$ ipython --no-banner

In [1]: import numpy as np

In [2]: import numpy.linalg as la

In [3]: np.set_printoptions(precision=2, suppress=True, linewidth=120, sign=" ")

In [4]: def rnd(a):
   ...:     return np.round(a, 2) + 0
   ...: 

In [5]: K = np.array([[1.0, 0.0], [0.0, 1.0]])

In [6]: # orthonormal columns

In [7]: rnd(np.sort(la.eigvals(K).real))
Out[7]: array([ 1.,  1.])

In [8]: (K != 0).astype(int)
Out[8]: 
array([[ 1,  0],
       [ 0,  1]])

In [9]: K @ K
Out[9]: 
array([[ 1.,  0.],
       [ 0.,  1.]])

In [10]: evals, evecs = la.eig(K)

In [11]: rnd(np.sort(la.eigvals(K.T)))
Out[11]: array([ 1.,  1.])

In [12]: W0 = np.array([[1, 9, -3, 8], [0, 0, 1, 8], [0, 0, 2, 7], [0, 0, 0, -9]])

In [13]: Uu, sig, vt = la.svd(W0)

In [14]: evecs = vt[:(sig > 1e-8).sum()]

In [15]: rng = np.random.default_rng(87)

In [16]: vec = W0[3] + -1 * W0[0] + rng.integers(2) * np.eye(4)[2]

In [17]: vec
Out[17]: array([ -1.,  -9.,   4., -17.])

In [18]: la.matrix_rank(np.vstack([W0, vec]))
Out[18]: np.int64(3)

In [19]: rnd(la.norm(vec - evecs.T @ evecs @ vec))
Out[19]: np.float64(0.0)

In [20]: rnd(evecs.T @ evecs)
Out[20]: 
array([[ 0.01,  0.11,  0.  ,  0.  ],
       [ 0.11,  0.99,  0.  ,  0.  ],
       [ 0.  ,  0.  ,  1.  ,  0.  ],
       [ 0.  ,  0.  ,  0.  ,  1.  ]])

In [21]: rnd(la.norm(W0, 2) / la.norm(W0))
Out[21]: np.float64(0.9)

In [22]: la.matrix_rank(W0, rtol=0.1)
Out[22]: np.int64(2)

In [23]: Uu, sig, vt = la.svd(W0)

In [24]: rnd(sig)
Out[24]: array([ 16.87,   8.21,   1.44,   0.  ])

In [25]: Y = Uu[:, :3] @ np.diag(sig[:3]) @ vt[:3]

In [26]: la.matrix_rank(Y)
Out[26]: np.int64(3)

In [27]: rnd(Y)
Out[27]: 
array([[ 1.,  9., -3.,  8.],
       [ 0.,  0.,  1.,  8.],
       [ 0.,  0.,  2.,  7.],
       [ 0.,  0.,  0., -9.]])

In [28]: rnd(la.norm(W0 - Y) / la.norm(W0))
Out[28]: np.float64(0.0)

In [29]: la.matrix_rank(W0, rtol=0.05)
Out[29]: np.int64(3)

In [30]: P = np.triu(np.array([[-2, 1, 2, 1], [-2, 1, 0, 0], [-2, 0, 0, 0], [-1, 2, 2, 2]]), 1) + np.eye(4)

In [31]: Y = P @ W0 @ la.inv(P)

In [32]: np.poly(Y)
Out[32]: array([  1.,   6., -25.,  18.,   0.])

In [33]: P @ W0 - W0 @ P
Out[33]: 
array([[ 0., -1.,  3., 12.],
       [ 0.,  0.,  0.,  0.],
       [ 0.,  0.,  0.,  0.],
       [ 0.,  0.,  0.,  0.]])

In [34]: Y
Out[34]: 
array([[ 1.,  8.,  0., 20.],
       [ 0.,  0.,  1.,  8.],
       [ 0.,  0.,  2.,  7.],
       [ 0.,  0.,  0., -9.]])

In [35]: [int(la.matrix_rank(la.matrix_power(Y, p))) for p in range(1, 5)]
Out[35]: [3, 3, 3, 3]

In [36]: la.matrix_rank(Y - Y[0, 0] * np.eye(4))
Out[36]: np.int64(3)

In [37]: J = np.load("sample7.npy")

In [38]: J
Out[38]: 
array([[ 1,  0,  0,  0,  0],
       [ 0,  0,  1,  0,  0],
       [ 0,  1,  0,  0,  0],
       [ 0,  0,  0,  0,  1],
       [ 0,  0,  0,  1,  0]])

In [39]: # equal to its transpose

In [40]: vec = np.array([4, 3, -1, 3, 2])

In [41]: 5 - la.matrix_rank(J - np.eye(5), tol=1e-8)
Out[41]: np.int64(3)

In [42]: [p for p in range(1, 25) if np.allclose(la.matrix_power(J, p), np.eye(5))]
Out[42]: [2, 4, 6, 8, 10, 12, 14, 16, 18, 20, 22, 24]

In [43]: rnd(la.norm(vec)), rnd(la.norm(J @ vec))
Out[43]: (np.float64(6.24), np.float64(6.24))

In [44]: labels = rng.permutation(5)

In [45]: Y = J[:, labels] * rng.choice([-1, 1], 5)

In [46]: Y
Out[46]: 
array([[ 0,  0,  0, -1,  0],
       [ 0,  0,  0,  0, -1],
       [ 0,  0, -1,  0,  0],
       [ 1,  0,  0,  0,  0],
       [ 0, -1,  0,  0,  0]])

In [47]: Uu, _, vt = la.svd(J.T @ Y)

In [48]: rnd(la.lstsq(J, Y)[0])
Out[48]: 
array([[ 0.,  0.,  0., -1.,  0.],
       [ 0.,  0., -1.,  0.,  0.],
       [ 0.,  0.,  0.,  0., -1.],
       [ 0., -1.,  0.,  0.,  0.],
       [ 1.,  0.,  0.,  0.,  0.]])

In [49]: labels
Out[49]: array([ 4,  3,  1,  0,  2])

In [50]: O, Rm = la.qr(J)

In [51]: O
Out[51]: 
array([[ 1.,  0.,  0.,  0.,  0.],
       [-0.,  0., -1.,  0.,  0.],
       [-0., -1.,  0.,  0.,  0.],
       [-0., -0., -0.,  0., -1.],
       [-0., -0., -0., -1.,  0.]])

In [52]: np.abs(np.diag(Rm))
Out[52]: array([ 1.,  1.,  1.,  1.,  1.])

In [53]: O.T @ O
Out[53]: 
array([[ 1.,  0.,  0.,  0.,  0.],
       [ 0.,  1.,  0.,  0.,  0.],
       [ 0.,  0.,  1.,  0.,  0.],
       [ 0.,  0.,  0.,  1.,  0.],
       [ 0.,  0.,  0.,  0.,  1.]])

In [54]: np.trace(O @ O.T)
Out[54]: np.float64(5.0)

In [55]: [round(float(la.det(O[:i, :i])), 2) + 0 for i in range(1, 6)]
Out[55]: [1.0, 0.0, -1.0, 0.0, 1.0]

In [56]: J @ J.T
Out[56]: 
array([[ 1,  0,  0,  0,  0],
       [ 0,  1,  0,  0,  0],
       [ 0,  0,  1,  0,  0],
       [ 0,  0,  0,  1,  0],
       [ 0,  0,  0,  0,  1]])

In [57]: J.T @ J
Out[57]: 
array([[ 1,  0,  0,  0,  0],
       [ 0,  1,  0,  0,  0],
       [ 0,  0,  1,  0,  0],
       [ 0,  0,  0,  1,  0],
       [ 0,  0,  0,  0,  1]])

In [58]: J[:, 4] @ J[:, 0]
Out[58]: np.int64(0)

In [59]: X = np.loadtxt("test10.csv", delimiter=",")

In [60]: X
Out[60]: 
array([[ 0.67,  0.  ,  0.33,  0.  ],
       [ 0.5 ,  0.5 ,  0.  ,  0.  ],
       [ 0.  ,  0.  ,  0.5 ,  0.5 ],
       [ 0.  ,  0.  ,  0.  ,  1.  ]])

In [61]: Y = X / la.norm(X, axis=1, keepdims=True)

In [62]: C2 = Y @ Y.T

In [63]: np.degrees(np.arccos(np.clip(C2[3, 1], -1, 1)))
Out[63]: np.float64(90.0)

In [64]: (np.abs(C2) > 0.9).astype(int)
Out[64]: 
array([[ 1,  0,  0,  0],
       [ 0,  1,  0,  0],
       [ 0,  0,  1,  0],
       [ 0,  0,  0,  1]])

In [65]: (C2 - 2 * np.eye(4)).round(6).argmax(axis=1)
Out[65]: array([ 1,  0,  3,  2])

In [66]: rnd(C2)
Out[66]: 
array([[ 1.  ,  0.63,  0.31,  0.  ],
       [ 0.63,  1.  ,  0.  ,  0.  ],
       [ 0.31,  0.  ,  1.  ,  0.71],
       [ 0.  ,  0.  ,  0.71,  1.  ]])

In [67]: rnd(la.norm(Y, axis=1))
Out[67]: array([ 1.,  1.,  1.,  1.])
